>>> import numpy as np
>>> np.set_printoptions(suppress=True, linewidth=100)
>>> feats = np.loadtxt("w.csv", delimiter=",")
>>> print(feats)
[[ 1.58 -3.06  3.56  0.16 -0.58  2.58 -2.06]
 [ 0.75  2.2  -2.1   3.15 -0.45 -2.05  1.  ]
 [-0.18  0.26 -0.16 -0.1   0.06 -0.3  -0.02]
 [ 0.43  0.51 -1.2   1.21 -0.17 -0.07  1.21]
 [-1.64  1.53 -1.38 -1.58  0.64 -1.54  0.43]
 [ 1.98 -2.09  2.2   1.69 -0.78  1.92 -1.03]
 [-2.69  0.9  -0.94 -3.93  1.15 -0.89  0.3 ]
 [ 1.26 -0.73  1.    1.57 -0.54  0.56 -0.63]
 [-0.99 -1.79  1.18 -3.2   0.57  1.95 -0.13]
 [-1.99  1.95 -1.74 -1.84  0.77 -1.97  0.53]]
>>> # rows and columns are dependent
>>> print(np.round(feats @ np.linalg.pinv(feats) @ feats, 2))
[[ 1.58 -3.06  3.56  0.16 -0.58  2.58 -2.06]
 [ 0.75  2.2  -2.1   3.15 -0.45 -2.05  1.  ]
 [-0.18  0.26 -0.16 -0.1   0.06 -0.3  -0.02]
 [ 0.43  0.51 -1.2   1.21 -0.17 -0.07  1.21]
 [-1.64  1.53 -1.38 -1.58  0.64 -1.54  0.43]
 [ 1.98 -2.09  2.2   1.69 -0.78  1.92 -1.03]
 [-2.69  0.9  -0.94 -3.93  1.15 -0.89  0.3 ]
 [ 1.26 -0.73  1.    1.57 -0.54  0.56 -0.63]
 [-0.99 -1.79  1.18 -3.2   0.57  1.95 -0.13]
 [-1.99  1.95 -1.74 -1.84  0.77 -1.97  0.53]]
>>> print(np.unique(feats.round(6), axis=0).shape)
(10, 7)
>>> print(np.allclose(feats[:-1].T @ np.linalg.lstsq(feats[:-1].T, feats[-1])[0], feats[-1]))
True
>>> data = np.loadtxt("arr.csv", delimiter=",")
>>> print(data)
[[ 1.  -0.2  0.8  0.5  1.1  0.   1.4 -0.5 -0.1]
 [ 0.3  0.8  2.6  0.3 -0.1  1.8  0.6 -1.2  0.4]
 [ 0.4  0.1  0.4 -0.2 -1.2 -0.2  0.6 -0.7 -1.4]
 [-0.4  0.   0.5  0.3  1.3 -0.1  1.2  0.2  0.2]
 [-0.5 -0.1 -0.2 -0.8  0.3  0.9  1.   0.6  0.1]
 [ 0.4 -0.7 -1.3  3.   0.9 -0.6  0.5 -2.6  1.6]
 [ 1.6  1.  -0.2 -0.6 -1.4  1.1 -0.2  0.3 -1.8]
 [ 1.3  0.  -0.6  0.9 -1.8 -1.1 -0.2  0.4 -0.3]
 [ 1.2 -0.1 -1.9 -0.5  1.7  0.7 -0.4 -0.2 -0.6]
 [-1.4  1.2 -0.3 -1.   0.8 -0.8  0.5  0.3  0.4]
 [ 0.7  0.9 -1.1  0.2 -0.8  0.6 -0.2 -0.9  1.2]
 [ 0.8  0.5  1.5  0.5  0.6  0.6 -1.1 -0.4  0.6]
 [ 1.6 -0.5 -0.2 -0.8  0.9  0.  -0.8 -0.8 -0.5]
 [-0.2 -0.2  1.3 -0.4 -0.5 -0.2 -0.8 -0.1  0.4]
 [-1.2 -0.3  1.  -0.4  1.3 -0.7 -0.6 -0.3 -2.1]]
>>> Q, R = np.linalg.qr(data)
>>> print(np.allclose(R.T @ R, data.T @ data))
True
>>> print(np.round(Q.T @ Q, 2) + 0)
[[1. 0. 0. 0. 0. 0. 0. 0. 0.]
 [0. 1. 0. 0. 0. 0. 0. 0. 0.]
 [0. 0. 1. 0. 0. 0. 0. 0. 0.]
 [0. 0. 0. 1. 0. 0. 0. 0. 0.]
 [0. 0. 0. 0. 1. 0. 0. 0. 0.]
 [0. 0. 0. 0. 0. 1. 0. 0. 0.]
 [0. 0. 0. 0. 0. 0. 1. 0. 0.]
 [0. 0. 0. 0. 0. 0. 0. 1. 0.]
 [0. 0. 0. 0. 0. 0. 0. 0. 1.]]
>>> print(np.trace(Q @ Q.T))
9.0
>>> print(np.round(np.abs(np.diag(R)), 2))
[3.83 2.25 4.29 3.44 3.92 2.33 2.73 2.16 2.96]
>>> print(np.round(abs(R[0, 0]), 2), round(float(np.linalg.norm(data[:, 0])), 2))
3.83 3.83
>>> print(Q.shape, R.shape)
(15, 9) (9, 9)
>>> vec = np.array([2, -2, 1, 0, -1, 0, -2, -1, 0])
>>> a = np.maximum(data @ vec, 0)
>>> print(np.round(data.T @ a, 2))
[ 22.57   2.05   9.18   3.26  -5.93   2.45 -10.25 -12.05  -2.95]
>>> print(a.round(2) + 0)
[0.  1.7 1.7 0.  0.  1.6 2.5 3.8 0.  0.  0.6 4.1 5.5 3.5 0. ]
>>> print(np.flatnonzero(a > 1e-9))
[ 1  2  5  6  7 10 11 12 13]
>>> print(np.round(np.maximum(data @ (3 * vec), 0), 2))
[ 0.   5.1  5.1  0.   0.   4.8  7.5 11.4  0.   0.   1.8 12.3 16.5 10.5  0. ]
>>> u, g = data[5], data[14]
>>> print(round(u @ g, 2))
-4.06
>>> p = (u @ g) / (u @ u) * u
>>> print(round(np.linalg.norm(u + g) ** 2 + np.linalg.norm(u - g) ** 2, 2))
63.62
>>> print(p.round(2))
[-0.07  0.13  0.24 -0.55 -0.17  0.11 -0.09  0.48 -0.29]
>>> proj = data @ np.linalg.solve(data.T @ data, data.T)
>>> print(np.linalg.matrix_rank(np.eye(15) - proj))
6
>>> print(np.round(np.diag(proj), 2))
[0.6  0.68 0.55 0.33 0.38 0.86 0.63 0.59 0.6  0.86 0.48 0.61 0.71 0.35 0.77]
>>> print(np.allclose(proj @ proj, proj))
True
>>> print(np.round(np.linalg.eigvalsh(proj), 2) + 0)
[0. 0. 0. 0. 0. 0. 1. 1. 1. 1. 1. 1. 1. 1. 1.]
>>> vec = np.array([-2, 2, 5, 1, -5, -1, -4, -4, 0])
>>> target = data @ vec
>>> try:
...     np.linalg.solve(data, target)
... except np.linalg.LinAlgError as e:
...     print("failed:", e)
... 
failed: Last 2 dimensions of the array must be square
>>> print(target.round(2))
[ -7.   15.4   7.8  -8.4  -9.8  -1.2   2.7   4.6 -19.4  -3.7   2.9   9.8  -4.1  12.4   4.2]
>>> rng = np.random.default_rng(18633)
>>> target = target + 0.02 * rng.normal(size=15)
>>> print(target.round(2))
[ -7.01  15.39   7.8   -8.4   -9.79  -1.18   2.72   4.59 -19.39  -3.72   2.89   9.83  -4.1   12.39
   4.19]
>>> b, *_ = np.linalg.lstsq(data, target)
>>> print([round(float(np.linalg.norm(np.linalg.solve(data.T @ data + lam * np.eye(9), data.T @ target))), 2) for lam in (0, 1, 10, 100)])
[9.59, 8.71, 5.29, 1.2]
>>> print(np.round(data.T @ (target - data @ b), 2) + 0)
[0. 0. 0. 0. 0. 0. 0. 0. 0.]
>>> F = np.loadtxt("a.csv", delimiter=",")
>>> print(F.round(2))
[[ 0.93 -0.11 -0.11 -0.07 -0.16 -0.02 -0.11 -0.11 -0.07 -0.16 -0.07 -0.02 -0.11 -0.02]
 [-0.11  0.81 -0.19 -0.11 -0.27 -0.04 -0.19 -0.19 -0.11 -0.27 -0.11 -0.04 -0.19 -0.04]
 [-0.11 -0.19  0.81 -0.11 -0.27 -0.04 -0.19 -0.19 -0.11 -0.27 -0.11 -0.04 -0.19 -0.04]
 [-0.07 -0.11 -0.11  0.93 -0.16 -0.02 -0.11 -0.11 -0.07 -0.16 -0.07 -0.02 -0.11 -0.02]
 [-0.16 -0.27 -0.27 -0.16  0.63 -0.05 -0.27 -0.27 -0.16 -0.37 -0.16 -0.05 -0.27 -0.05]
 [-0.02 -0.04 -0.04 -0.02 -0.05  0.99 -0.04 -0.04 -0.02 -0.05 -0.02 -0.01 -0.04 -0.01]
 [-0.11 -0.19 -0.19 -0.11 -0.27 -0.04  0.81 -0.19 -0.11 -0.27 -0.11 -0.04 -0.19 -0.04]
 [-0.11 -0.19 -0.19 -0.11 -0.27 -0.04 -0.19  0.81 -0.11 -0.27 -0.11 -0.04 -0.19 -0.04]
 [-0.07 -0.11 -0.11 -0.07 -0.16 -0.02 -0.11 -0.11  0.93 -0.16 -0.07 -0.02 -0.11 -0.02]
 [-0.16 -0.27 -0.27 -0.16 -0.37 -0.05 -0.27 -0.27 -0.16  0.63 -0.16 -0.05 -0.27 -0.05]
 [-0.07 -0.11 -0.11 -0.07 -0.16 -0.02 -0.11 -0.11 -0.07 -0.16  0.93 -0.02 -0.11 -0.02]
 [-0.02 -0.04 -0.04 -0.02 -0.05 -0.01 -0.04 -0.04 -0.02 -0.05 -0.02  0.99 -0.04 -0.01]
 [-0.11 -0.19 -0.19 -0.11 -0.27 -0.04 -0.19 -0.19 -0.11 -0.27 -0.11 -0.04  0.81 -0.04]
 [-0.02 -0.04 -0.04 -0.02 -0.05 -0.01 -0.04 -0.04 -0.02 -0.05 -0.02 -0.01 -0.04  0.99]]
>>> vec = np.array([-3, -2, -2, 3, -3, 3, -1, 2, 2, 0, -3, 0, 2, 1])
>>> target = F @ vec
>>> print(target.round(2))
[-2.43 -1.05 -1.05  3.57 -1.66  3.19 -0.05  2.95  2.57  1.34 -2.43  0.19  2.95  1.19]
>>> print(np.round(np.linalg.solve(F, 3 * target), 2) + 0)
[-9. -6. -6.  9. -9.  9. -3.  6.  6.  0. -9.  0.  6.  3.]
>>> print(np.round(np.linalg.solve(F, target), 2) + 0)
[-3. -2. -2.  3. -3.  3. -1.  2.  2.  0. -3.  0.  2.  1.]
>>> print(np.round(np.linalg.solve(F.T, F[6]), 2) + 0)
[0. 0. 0. 0. 0. 0. 1. 0. 0. 0. 0. 0. 0. 0.]
>>> ev, evecs = np.linalg.eigh(F)
>>> print(np.round(np.linalg.eigvalsh(F @ F), 2))
[1. 1. 1. 1. 1. 1. 1. 1. 1. 1. 1. 1. 1. 1.]
>>> print(np.round(np.linalg.svd(F, compute_uv=False), 2))
[1. 1. 1. 1. 1. 1. 1. 1. 1. 1. 1. 1. 1. 1.]
>>> ev, evecs = np.linalg.eigh(F)
>>> vec = np.array([2, 1, 1, 0, 1, 1, 2, 1, 1, 2, 2, 2, 0, 1])
>>> print(np.round(vec @ F @ vec, 2))
-5.25
>>> print(round(vec @ F @ vec / (vec @ vec), 2), round(ev[0], 2), round(ev[-1], 2))
-0.19 -1.0 1.0
>>> print(np.round(np.linalg.eigvalsh(F[1:, 1:]), 2))
[-0.93  1.    1.    1.    1.    1.    1.    1.    1.    1.    1.    1.    1.  ]
>>> print(round(np.abs(F).sum(axis=1).max(), 2), round(np.abs(ev).max(), 2))
3.14 1.0
>>> def softmax(z):
...     e = np.exp(z - z.max(axis=-1, keepdims=True))
...     return e / e.sum(axis=-1, keepdims=True)
... 
>>> print(np.round(softmax(F[12] + -2), 2))
[0.07 0.06 0.06 0.07 0.06 0.07 0.06 0.06 0.07 0.06 0.07 0.07 0.17 0.07]
>>> print(np.round(softmax(10 * F[12]), 2) + 0)
[0. 0. 0. 0. 0. 0. 0. 0. 0. 0. 0. 0. 1. 0.]
>>> att = F @ F.T / np.sqrt(14)
>>> print(softmax(att).round(6).argmax(axis=1))
[ 0  1  2  3  4  5  6  7  8  9 10 11 12 13]
>>> try:
...     np.linalg.cholesky(F)
... except np.linalg.LinAlgError as e:
...     print(e)
... 
Matrix is not positive definite
>>> print([round(float(np.linalg.det(F[:i, :i])), 2) + 0 for i in range(1, 15)])
[0.93, 0.74, 0.55, 0.48, 0.11, 0.1, -0.09, -0.28, -0.35, -0.73, -0.79, -0.8, -0.99, -1.0]
>>> A = np.loadtxt("sample17.csv", delimiter=",")
>>> print(A)
[[-4.  4.  3.  3. -2.  0.  0.]
 [ 4.  2. -2. -3.  2.  0. -1.]
 [ 3. -2.  2.  3.  0.  0. -1.]
 [ 3. -3.  3.  2.  1. -2.  0.]
 [-2.  2.  0.  1. -2. -4. -1.]
 [ 0.  0.  0. -2. -4.  2. -1.]
 [ 0. -1. -1.  0. -1. -1.  2.]]
>>> # equal to its transpose
>>> u = np.array([3, 0, 1, 3, 1, 2, 2])
>>> B = A + np.outer(u, np.eye(7)[1])
>>> print(B)
[[-4.  7.  3.  3. -2.  0.  0.]
 [ 4.  2. -2. -3.  2.  0. -1.]
 [ 3. -1.  2.  3.  0.  0. -1.]
 [ 3.  0.  3.  2.  1. -2.  0.]
 [-2.  3.  0.  1. -2. -4. -1.]
 [ 0.  2.  0. -2. -4.  2. -1.]
 [ 0.  1. -1.  0. -1. -1.  2.]]
>>> print(np.linalg.matrix_rank(B - A))
1
>>> print(np.round(np.linalg.det(B) / np.linalg.det(A), 2), np.round(1 + np.linalg.solve(A, u)[1], 2))
1.53 1.53
>>> print(np.linalg.matrix_rank(np.linalg.inv(B) - np.linalg.inv(A), tol=1e-8))
1
>>> idx = rng.permutation(7)
>>> B = A[:, idx] * rng.choice([-1, 1], 7)
>>> print(B)
[[-3.  3.  4. -4.  0.  2. -0.]
 [ 3. -2.  2.  4. -1. -2. -0.]
 [-3.  2. -2.  3. -1. -0. -0.]
 [-2.  3. -3.  3.  0. -1.  2.]
 [-1.  0.  2. -2. -1.  2.  4.]
 [ 2.  0.  0.  0. -1.  4. -2.]
 [-0. -1. -1.  0.  2.  1.  1.]]
>>> left, _, vt = np.linalg.svd(A.T @ B)
>>> print(idx)
[3 2 1 0 6 4 5]
>>> print(np.round(left @ vt, 2) + 0)
[[ 0.  0.  0.  1.  0.  0.  0.]
 [ 0.  0.  1.  0.  0.  0.  0.]
 [ 0.  1.  0.  0.  0.  0.  0.]
 [-1.  0.  0.  0.  0.  0.  0.]
 [ 0.  0.  0.  0.  0. -1.  0.]
 [ 0.  0.  0.  0.  0.  0. -1.]
 [ 0.  0.  0.  0.  1.  0.  0.]]
>>> E = np.loadtxt("x.csv", delimiter=",")
>>> print(E)
[[ 1.  0.  0.  0.  0.  0.  0.  0.  0.  0.  0.  0.]
 [ 1.  1.  0.  0.  0.  0.  0.  0.  0.  0.  0.  0.]
 [-1. -2.  1.  0.  0.  0.  0.  0.  0.  0.  0.  0.]
 [-2. -1. -2.  1.  0.  0.  0.  0.  0.  0.  0.  0.]
 [-1. -2.  2.  0.  1.  0.  0.  0.  0.  0.  0.  0.]
 [-2.  0. -1.  0.  1.  1.  0.  0.  0.  0.  0.  0.]
 [ 0. -2.  2.  2.  2.  0.  1.  0.  0.  0.  0.  0.]
 [-2.  2. -1. -1. -2. -2.  1.  1.  0.  0.  0.  0.]
 [ 0. -2.  1. -2.  1. -1.  2. -1.  1.  0.  0.  0.]
 [ 0.  0.  0. -1.  1. -1. -1.  0. -2.  1.  0.  0.]
 [ 0. -1.  1.  2.  2.  1.  1. -1. -2. -2.  1.  0.]
 [ 2. -2. -1.  2.  1. -2. -1.  1.  1.  2. -2.  1.]]
>>> # triangular, det is the product of the diagonal
>>> t3 = np.stack([E, 3 * E, E[::-1]])
>>> print(np.linalg.matrix_rank(t3))
[12 12 12]
>>> print(t3.sum(axis=0))
[[ 6. -2. -1.  2.  1. -2. -1.  1.  1.  2. -2.  1.]
 [ 4.  3.  1.  2.  2.  1.  1. -1. -2. -2.  1.  0.]
 [-4. -8.  4. -1.  1. -1. -1.  0. -2.  1.  0.  0.]
 [-8. -6. -7.  2.  1. -1.  2. -1.  1.  0.  0.  0.]
 [-6. -6.  7. -1.  2. -2.  1.  1.  0.  0.  0.  0.]
 [-8. -2. -2.  2.  6.  4.  1.  0.  0.  0.  0.  0.]
 [-2. -8.  7.  8.  9.  1.  4.  0.  0.  0.  0.  0.]
 [-9.  6. -2. -4. -7. -8.  4.  4.  0.  0.  0.  0.]
 [-2. -9.  2. -7.  4. -4.  8. -4.  4.  0.  0.  0.]
 [-1. -2.  1. -4.  4. -4. -4.  0. -8.  4.  0.  0.]
 [ 1. -3.  4.  8.  8.  4.  4. -4. -8. -8.  4.  0.]
 [ 9. -8. -4.  8.  4. -8. -4.  4.  4.  8. -8.  4.]]
>>> print(np.round(np.linalg.det(t3), 2))
[     1. 531441.      1.]
>>> print(np.linalg.matrix_rank(E - E[0, 0] * np.eye(12)))
10
>>> print(np.round(np.sort(np.linalg.eigvals(E)), 2))
[1. 1. 1. 1. 1. 1. 1. 1. 1. 1. 1. 1.]
>>> print(np.round(np.sort(np.abs(np.linalg.eigvals(E))), 2))
[1. 1. 1. 1. 1. 1. 1. 1. 1. 1. 1. 1.]
>>> print(np.round(np.abs(np.linalg.eigvals(E)).max(), 2))
1.0
>>> print(E @ E)
[[  1.   0.   0.   0.   0.   0.   0.   0.   0.   0.   0.   0.]
 [  2.   1.   0.   0.   0.   0.   0.   0.   0.   0.   0.   0.]
 [ -4.  -4.   1.   0.   0.   0.   0.   0.   0.   0.   0.   0.]
 [ -3.   2.  -4.   1.   0.   0.   0.   0.   0.   0.   0.   0.]
 [ -6.  -8.   4.   0.   1.   0.   0.   0.   0.   0.   0.   0.]
 [ -4.   0.   0.   0.   2.   1.   0.   0.   0.   0.   0.   0.]
 [-10. -14.   4.   4.   4.   0.   1.   0.   0.   0.   0.   0.]
 [  7.   9.   0.   0.  -4.  -4.   2.   1.   0.   0.   0.   0.]
 [  4. -12.  14.   1.   7.   0.   3.  -2.   1.   0.   0.   0.]
 [  3.   5.   1.   0.  -3.   0.  -6.   2.  -4.   1.   0.   0.]
 [ -8. -10.   2.  13.   5.   8.  -1.   0.   0.  -4.   1.   0.]
 [  0.  -2.  -6.  -7.  -5. -11.  -3.   3.   2.   8.  -4.   1.]]
>>> print(np.round(np.linalg.det(E), 2))
1.0
>>> print((E - E.T) / 2)
[[ 0.  -0.5  0.5  1.   0.5  1.   0.   1.   0.   0.   0.  -1. ]
 [ 0.5  0.   1.   0.5  1.   0.   1.  -1.   1.   0.   0.5  1. ]
 [-0.5 -1.   0.   1.  -1.   0.5 -1.   0.5 -0.5  0.  -0.5  0.5]
 [-1.  -0.5 -1.   0.   0.   0.  -1.   0.5  1.   0.5 -1.  -1. ]
 [-0.5 -1.   1.   0.   0.  -0.5 -1.   1.  -0.5 -0.5 -1.  -0.5]
 [-1.   0.  -0.5  0.   0.5  0.   0.   1.   0.5  0.5 -0.5  1. ]
 [ 0.  -1.   1.   1.   1.   0.   0.  -0.5 -1.   0.5 -0.5  0.5]
 [-1.   1.  -0.5 -0.5 -1.  -1.   0.5  0.   0.5  0.   0.5 -0.5]
 [ 0.  -1.   0.5 -1.   0.5 -0.5  1.  -0.5  0.   1.   1.  -0.5]
 [ 0.   0.   0.  -0.5  0.5 -0.5 -0.5  0.  -1.   0.   1.  -1. ]
 [ 0.  -0.5  0.5  1.   1.   0.5  0.5 -0.5 -1.  -1.   0.   1. ]
 [ 1.  -1.  -0.5  1.   0.5 -1.  -0.5  0.5  0.5  1.  -1.   0. ]]
>>> print(np.allclose(E, E.T))
False
